% python3 -q
>>> import numpy as np
>>> np.set_printoptions(precision=1, suppress=True, linewidth=140, legacy="1.25")
>>> K = np.load("m.npy")
>>> K.round(1) + 0
array([[ 1. ,  0. , -0.1, -0.1, -0.1, -0.2],
       [ 0. ,  1. , -0.1, -0.1, -0.1, -0.2],
       [-0.1, -0.1,  0.7, -0.3, -0.3, -0.6],
       [-0.1, -0.1, -0.3,  0.7, -0.3, -0.6],
       [-0.1, -0.1, -0.3, -0.3,  0.7, -0.6],
       [-0.2, -0.2, -0.6, -0.6, -0.6,  0.1]])
>>> np.round(K.T @ K, 1) + 0
array([[1., 0., 0., 0., 0., 0.],
       [0., 1., 0., 0., 0., 0.],
       [0., 0., 1., 0., 0., 0.],
       [0., 0., 0., 1., 0., 0.],
       [0., 0., 0., 0., 1., 0.],
       [0., 0., 0., 0., 0., 1.]])
>>> B = np.array([[5, 0, 0],
...     [2, 2, -4],
...     [4, -3, 4],
...     [3, 0, 0],
...     [-5, -4, -3],
...     [-4, 0, 4]])
>>> np.linalg.matrix_rank(np.vstack([K, B.T]))
6
>>> np.einsum("ij->j", K)
array([ 0.4,  0.4, -0.8, -0.8, -0.8, -2. ])
>>> np.vstack([K, B.T]).shape
(9, 6)
>>> np.einsum("ij,ij->i", K, K)
array([1., 1., 1., 1., 1., 1.])
>>> ev, V = np.linalg.eigh(K)
>>> x = np.array([1, 0, -2, -1, -1, -2])
>>> np.round(V * np.maximum(ev, 0) @ V.T, 1) + 0
array([[ 1. ,  0. , -0.1, -0.1, -0.1, -0.1],
       [ 0. ,  1. , -0.1, -0.1, -0.1, -0.1],
       [-0.1, -0.1,  0.8, -0.2, -0.2, -0.3],
       [-0.1, -0.1, -0.2,  0.8, -0.2, -0.3],
       [-0.1, -0.1, -0.2, -0.2,  0.8, -0.3],
       [-0.1, -0.1, -0.3, -0.3, -0.3,  0.5]])
>>> rng = np.random.default_rng(544849)
>>> lab = rng.permutation(6)
>>> B = K[:, lab] * rng.choice([-1, 1], 6)
>>> B.round(1) + 0
array([[ 0. , -0.1,  1. , -0.1, -0.1,  0.2],
       [ 1. , -0.1,  0. , -0.1, -0.1,  0.2],
       [-0.1, -0.3, -0.1,  0.7, -0.3,  0.6],
       [-0.1,  0.7, -0.1, -0.3, -0.3,  0.6],
       [-0.1, -0.3, -0.1, -0.3,  0.7,  0.6],
       [-0.2, -0.6, -0.2, -0.6, -0.6, -0.1]])
>>> Uu, _, vt = np.linalg.svd(K.T @ B)
>>> lab
array([1, 3, 0, 2, 4, 5])
>>> B.sum(axis=0)
array([ 0.4, -0.8,  0.4, -0.8, -0.8,  2. ])
>>> np.linalg.rank(B)
Traceback (most recent call last):
  File "<python-input-20>", line 1, in <module>
    np.linalg.rank(B)
    ^^^^^^^^^^^^^^
AttributeError: module 'numpy.linalg' has no attribute 'rank'
>>> B.mean(axis=0)
array([ 0.1, -0.1,  0.1, -0.1, -0.1,  0.3])
>>> np.linalg.matrix_rank(B)
6
>>> np.round(np.linalg.norm(B), 1)
2.4
>>> B[6]
Traceback (most recent call last):
  File "<python-input-24>", line 1, in <module>
    B[6]
    ~^^^
IndexError: index 6 is out of bounds for axis 0 with size 6
>>> feats = np.loadtxt("w.csv", delimiter=",")
>>> feats
array([[-1.7, -1.8,  0.2,  0.9,  2. , -0.8, -1.7],
       [ 0.5,  1. , -3.4, -0.1,  2.7, -1.6,  0.6],
       [-1.5, -1.3,  1.4,  0.5,  0. , -2. ,  2.4],
       [ 0.2, -2.4, -1.9,  0.3, -1.5,  0.2, -0.6],
       [-1.6, -0.7, -1.1, -0.4,  0.7,  2.8,  1.6],
       [ 0.9, -1.4,  0.8, -2.4,  1.7, -0.8,  0. ]])
>>> f = np.array([-1, -2, 2])
>>> np.convolve(feats[1], f)
array([-0.5, -2. ,  2.4,  8.9, -9.3, -4. ,  8. , -4.4,  1.2])
>>> np.cross(feats[1, :3], feats[0, :3])
array([-5.9,  5.7,  0.8])
>>> B = feats / np.sqrt((feats ** 2).mean(axis=1, keepdims=True))
>>> np.linalg.norm(B, axis=1)
array([2.6, 2.6, 2.6, 2.6, 2.6, 2.6])
>>> np.linalg.matrix_rank(B) == np.linalg.matrix_rank(feats)
True
>>> B[0]
array([-1.2, -1.3,  0.1,  0.6,  1.4, -0.6, -1.2])
>>> feats - feats[0]
array([[ 0. ,  0. ,  0. ,  0. ,  0. ,  0. ,  0. ],
       [ 2.2,  2.8, -3.6, -1. ,  0.7, -0.8,  2.3],
       [ 0.2,  0.5,  1.2, -0.4, -2. , -1.2,  4.1],
       [ 1.9, -0.6, -2.1, -0.6, -3.5,  1. ,  1.1],
       [ 0.1,  1.1, -1.3, -1.3, -1.3,  3.6,  3.3],
       [ 2.6,  0.4,  0.6, -3.3, -0.3,  0. ,  1.7]])
>>> np.zeros(6, 7)
Traceback (most recent call last):
  File "<python-input-35>", line 1, in <module>
    np.zeros(6, 7)
    ~~~~~~~~^^^^^^
TypeError: Cannot interpret '7' as a data type
>>> feats[6]
Traceback (most recent call last):
  File "<python-input-36>", line 1, in <module>
    feats[6]
    ~~~~~^^^
IndexError: index 6 is out of bounds for axis 0 with size 6
>>> feats.sum(axis=0)
array([-3.2, -6.6, -4. , -1.2,  5.6, -2.2,  2.3])
>>> round(float(np.linalg.norm(feats)), 1)
9.7
>>> feats[:, 7]
Traceback (most recent call last):
  File "<python-input-39>", line 1, in <module>
    feats[:, 7]
    ~~~~~^^^^^^
IndexError: index 7 is out of bounds for axis 1 with size 7
>>> def softmax(z):
...     e = np.exp(z - z.max(axis=-1, keepdims=True))
...     return e / e.sum(axis=-1, keepdims=True)
... 
>>> np.round(softmax(10 * feats[4]), 1) + 0
array([0., 0., 0., 0., 0., 1., 0.])
>>> S = feats @ feats.T / np.sqrt(7)
>>> softmax(S).round(6).argmax(axis=1)
array([0, 1, 2, 3, 4, 5])
>>> np.round(softmax(S + np.triu(np.full(S.shape, -np.inf), 1)), 1) + 0
array([[1. , 0. , 0. , 0. , 0. , 0. ],
       [0. , 1. , 0. , 0. , 0. , 0. ],
       [0. , 0. , 1. , 0. , 0. , 0. ],
       [0. , 0. , 0. , 1. , 0. , 0. ],
       [0. , 0. , 0. , 0. , 1. , 0. ],
       [0. , 0. , 0. , 0. , 0. , 0.9]])
>>> softmax(S)[4] @ feats
array([-1.6, -0.7, -1.1, -0.4,  0.7,  2.7,  1.6])
